$ python -q
>>> import numpy as np
>>> np.set_printoptions(precision=1, suppress=True, linewidth=140, floatmode="fixed")
>>> tidy = lambda a: np.round(a, 1) + 0
>>> A = np.loadtxt("m.csv", delimiter=",")
>>> tidy(A)
array([[ 0.5,  0.3, -0.3,  0.2, -0.1,  0.2],
       [ 0.3,  0.2, -0.2,  0.1,  0.0,  0.1],
       [-0.3, -0.2,  0.2, -0.1,  0.0, -0.1],
       [ 0.2,  0.1, -0.1,  0.1,  0.0,  0.1],
       [-0.1,  0.0,  0.0,  0.0,  0.0,  0.0],
       [ 0.2,  0.1, -0.1,  0.1,  0.0,  0.1]])
>>> np.argsort(-np.linalg.norm(A, axis=0).round(6), kind="stable")[:3]
array([0, 1, 2])
>>> tidy(np.linalg.norm(A, 2) / np.linalg.norm(A))
np.float64(1.0)
>>> [round(float(x), 1) for x in np.linalg.svd(A, compute_uv=False)[:3]]
[1.0, 0.0, 0.0]
>>> np.linalg.matrix_rank(A, rtol=0.1)
np.int64(1)
>>> tidy((A + A.T) / 2)
array([[ 0.5,  0.3, -0.3,  0.2, -0.1,  0.2],
       [ 0.3,  0.2, -0.2,  0.1,  0.0,  0.1],
       [-0.3, -0.2,  0.2, -0.1,  0.0, -0.1],
       [ 0.2,  0.1, -0.1,  0.1,  0.0,  0.1],
       [-0.1,  0.0,  0.0,  0.0,  0.0,  0.0],
       [ 0.2,  0.1, -0.1,  0.1,  0.0,  0.1]])
>>> np.allclose(A, A.T)
True
>>> tidy(np.linalg.matrix_power(A, 2))
array([[ 0.5,  0.3, -0.3,  0.2, -0.1,  0.2],
       [ 0.3,  0.2, -0.2,  0.1,  0.0,  0.1],
       [-0.3, -0.2,  0.2, -0.1,  0.0, -0.1],
       [ 0.2,  0.1, -0.1,  0.1,  0.0,  0.1],
       [-0.1,  0.0,  0.0,  0.0,  0.0,  0.0],
       [ 0.2,  0.1, -0.1,  0.1,  0.0,  0.1]])
>>> tidy(np.sort(np.abs(np.linalg.eigvals(A))))
array([0.0, 0.0, 0.0, 0.0, 0.0, 1.0])
>>> np.trace(A)
np.float64(1.0)
>>> tidy(np.trace(np.linalg.pinv(A) @ A))
np.float64(1.0)
>>> np.abs(np.diag(np.linalg.qr(A)[1])) > 1e-9
array([ True, False, False, False, False, False])
>>> m1 = np.load("a.npy")
>>> m1
array([[ 1,  0,  0,  0],
       [ 0,  1,  1,  0],
       [ 0,  0,  2,  0],
       [ 0,  0,  0, -1]])
>>> def softmax(z):
...     e = np.exp(z - z.max(axis=-1, keepdims=True))
...     return e / e.sum(axis=-1, keepdims=True)
... 
>>> tidy(softmax(10 * m1[0]))
array([1.0, 0.0, 0.0, 0.0])
>>> tidy(softmax(m1[0]))
array([0.5, 0.2, 0.2, 0.2])
>>> tidy(softmax(m1[0] + -3))
array([0.5, 0.2, 0.2, 0.2])
>>> scores = m1 @ m1.T / np.sqrt(4)
>>> tidy(softmax(scores))
array([[0.4, 0.2, 0.2, 0.2],
       [0.1, 0.4, 0.4, 0.1],
       [0.1, 0.2, 0.6, 0.1],
       [0.2, 0.2, 0.2, 0.4]])
>>> tidy(softmax(scores + np.triu(np.full(scores.shape, -np.inf), 1)))
array([[1.0, 0.0, 0.0, 0.0],
       [0.3, 0.7, 0.0, 0.0],
       [0.1, 0.2, 0.7, 0.0],
       [0.2, 0.2, 0.2, 0.4]])
>>> softmax(scores).round(6).argmax(axis=1)
array([0, 1, 2, 3])
>>> tidy(softmax(scores)[0] @ m1)
array([ 0.4,  0.2,  0.6, -0.2])
